$ ipython --no-banner

In [1]: import numpy as np

In [2]: import numpy.linalg as la

In [3]: np.set_printoptions(suppress=True, linewidth=140)

In [4]: tidy = lambda a: np.round(a, 3) + 0

In [5]: r0 = np.array([3, 1, 3])

In [6]: F = r0[np.abs(np.subtract.outer(np.arange(3), np.arange(3)))]

In [7]: print(F)
[[3 1 3]
 [1 3 1]
 [3 1 3]]

In [8]: ev, vecs = la.eigh(F)

In [9]: x = np.array([0, 2, -1])

In [10]: print(x @ F @ x)
11

In [11]: print(tidy(vecs * np.abs(ev) @ vecs.T))
[[3. 1. 3.]
 [1. 3. 1.]
 [3. 1. 3.]]

In [12]: print(np.abs(F).sum(axis=1).max(), tidy(np.abs(ev).max()))
7 6.562

In [13]: U, sig, VT = la.svd(F)

In [14]: vecs = VT[:(sig > 1e-8).sum()]

In [15]: rng = np.random.default_rng(70607)

In [16]: x = F[1] + 5 * F[0] + rng.integers(2) * np.eye(3)[2]

In [17]: print(x)
[16.  8. 17.]

In [18]: print(tidy(np.diag(vecs.T @ vecs)))
[0.5 1.  0.5]

In [19]: W0 = np.load("sample5.npy")

In [20]: print(W0)
[[8 3 1]
 [0 4 2]
 [1 1 0]]

In [21]: ev, vecs = la.eig(W0)

In [22]: print(tidy(np.sort(la.eigvals(W0.T))))
[-0.411  4.105  8.305]

In [23]: print(tidy(la.det(W0.T)))
-14.0

In [24]: print(np.einsum("ii->", W0))
12

In [25]: U, sig, VT = la.svd(W0)

In [26]: print(np.argmax(sig[:-1] / (sig[1:] + 1e-6)) + 1)
2

In [27]: print(tidy(sig))
[8.898 4.084 0.385]

In [28]: Y = U[:, :2] @ np.diag(sig[:2]) @ VT[:2]

In [29]: print(la.matrix_rank(W0, rtol=0.05))
2

In [30]: print(tidy(la.norm(W0 - Y, 2)), tidy(sig[2]))
0.385 0.385

In [31]: print(tidy(np.abs(W0 - Y).max()))
0.341

In [32]: Y = W0 / la.norm(W0, axis=1, keepdims=True)

In [33]: G = Y @ Y.T

In [34]: print(tidy(G[0]))
[1.    0.364 0.904]

In [35]: print(tidy(la.norm(Y, axis=1)))
[1. 1. 1.]

In [36]: print(tidy(G))
[[1.    0.364 0.904]
 [0.364 1.    0.632]
 [0.904 0.632 1.   ]]

In [37]: A = np.array([[-2, 2], [-1, 1], [2, -2], [3, -3]])

In [38]: print(A)
[[-2  2]
 [-1  1]
 [ 2 -2]
 [ 3 -3]]

In [39]: print(la.matrix_rank(A, rtol=0.1))
1

In [40]: print(tidy(la.norm(A, 2) / la.norm(A)))
1.0

In [41]: print([round(float(x), 3) for x in la.svd(A, compute_uv=False)[:3]])
[6.0, 0.0]

In [42]: print(np.argsort(-la.norm(A, axis=0).round(6), kind="stable")[:3])
[0 1]

In [43]: U, sig, VT = la.svd(A)

In [44]: vecs = VT[:(sig > 1e-8).sum()]

In [45]: x = A[3] + -3 * A[0] + rng.integers(2) * np.eye(2)[1]

In [46]: print(x)
[ 9. -9.]

In [47]: print(tidy(np.diag(vecs.T @ vecs)))
[0.5 0.5]

In [48]: print(la.matrix_rank(np.vstack([A, x])))
1

In [49]: print(tidy(vecs.T @ vecs))
[[ 0.5 -0.5]
 [-0.5  0.5]]

In [50]: print(tidy(la.norm(x - vecs.T @ vecs @ x)))
0.0
